>>> import numpy as np
>>> np.set_printoptions(precision=2, suppress=True, linewidth=200)
>>> tidy = lambda a: np.round(a, 2) + 0
>>> A = np.loadtxt("test6.csv", delimiter=",")
>>> tidy(A)
array([[-0.17, -0.39,  0.9 , -0.06],
       [ 0.46, -0.72, -0.19,  0.47],
       [-0.7 , -0.53, -0.38, -0.29],
       [-0.52,  0.2 ,  0.04,  0.83]])
>>> vec = np.array([6, 9, 5, 2])
>>> target = A @ vec
>>> tidy(target)
array([ -0.14,  -3.77, -11.47,   0.48])
>>> tidy(np.linalg.solve(A, A[:, 2]))
array([0., 0., 1., 0.])
>>> tidy(np.linalg.solve(A, target))
array([6., 9., 5., 2.])
>>> tidy(np.linalg.solve(A, -3 * target))
array([-18., -27., -15.,  -6.])
>>> blk = np.stack([A, -3 * A, A[::-1]])
>>> np.linalg.matrix_rank(blk)
array([4, 4, 4])
>>> Uu, sigma = np.linalg.svd(A)
Traceback (most recent call last):
  File "<python-input-13>", line 1, in <module>
    Uu, sigma = np.linalg.svd(A)
    ^^^^^^^^^
ValueError: too many values to unpack (expected 2)
>>> Uu, sigma, vt = np.linalg.svd(A, full_matrices=False)
>>> tidy(Uu.T @ Uu)
array([[1., 0., 0., 0.],
       [0., 1., 0., 0.],
       [0., 0., 1., 0.],
       [0., 0., 0., 1.]])
>>> tidy(sigma / sigma[0])
array([1., 1., 1., 1.])
>>> (sigma > 1e-8).sum()
np.int64(4)
>>> tidy(np.cumsum(sigma ** 2) / np.sum(sigma ** 2))
array([0.25, 0.5 , 0.75, 1.  ])
>>> u, v = A[0], A[3]
>>> tidy(u @ v)
np.float64(0.0)
>>> u @ u
np.float64(1.0)
>>> pr = (u @ v) / (u @ u) * u
>>> tidy(np.linalg.norm(u + v) ** 2 + np.linalg.norm(u - v) ** 2)
np.float64(4.0)
>>> np.linalg.matrix_rank(np.outer(u, v))
np.int64(1)
>>> tidy(pr)
array([0., 0., 0., 0.])
>>> q, V = np.linalg.qr(A[:, :1])[0], np.linalg.qr(A[:, 1:])[0]
>>> sigma = np.linalg.svd(q.T @ V, compute_uv=False)
>>> tidy(np.linalg.norm(q @ q.T - V @ V.T, 2))
np.float64(1.0)
>>> (sigma > 0.9).sum()
np.int64(0)
>>> mat = np.array([[8.0, 0.0, 0.0], [0.0, 1.0, -1.0], [0.0, -2.0, 2.0]])
>>> Y = mat / np.linalg.norm(mat, axis=1, keepdims=True)
>>> gram = Y @ Y.T
>>> np.argwhere(np.triu(np.abs(gram) > 0.95, 1))
array([[1, 2]])
>>> tidy(gram)
array([[ 1.,  0.,  0.],
       [ 0.,  1., -1.],
       [ 0., -1.,  1.]])
>>> (gram - 2 * np.eye(3)).round(6).argmax(axis=1)
array([1, 0, 0])
>>> np.allclose(gram[:-1].T @ np.linalg.lstsq(gram[:-1].T, gram[-1])[0], gram[-1])
True
>>> tidy(np.trace(np.linalg.pinv(gram) @ gram))
np.float64(2.0)
>>> np.linalg.lstsq(gram[:-1].T, gram[-1])[2]
np.int32(2)
>>> np.unique(gram.round(6), axis=0).shape
(3, 3)
>>> mat @ mat
array([[64.,  0.,  0.],
       [ 0.,  3., -3.],
       [ 0., -6.,  6.]])
>>> tidy(np.sort(np.linalg.eigvals(mat).real))
array([0., 3., 8.])
>>> tidy(np.linalg.det(mat))
np.float64(0.0)
>>> Y = np.array([[-2, 2, 0], [-1, 0, 1]])
>>> basis = np.kron(Y, mat)
>>> tidy(np.linalg.norm(basis, 2)), tidy(np.linalg.norm(Y, 2) * np.linalg.norm(mat, 2))
(np.float64(23.47), np.float64(23.47))
>>> basis.shape
(6, 9)
>>> np.linalg.matrix_rank(basis)
np.int64(4)
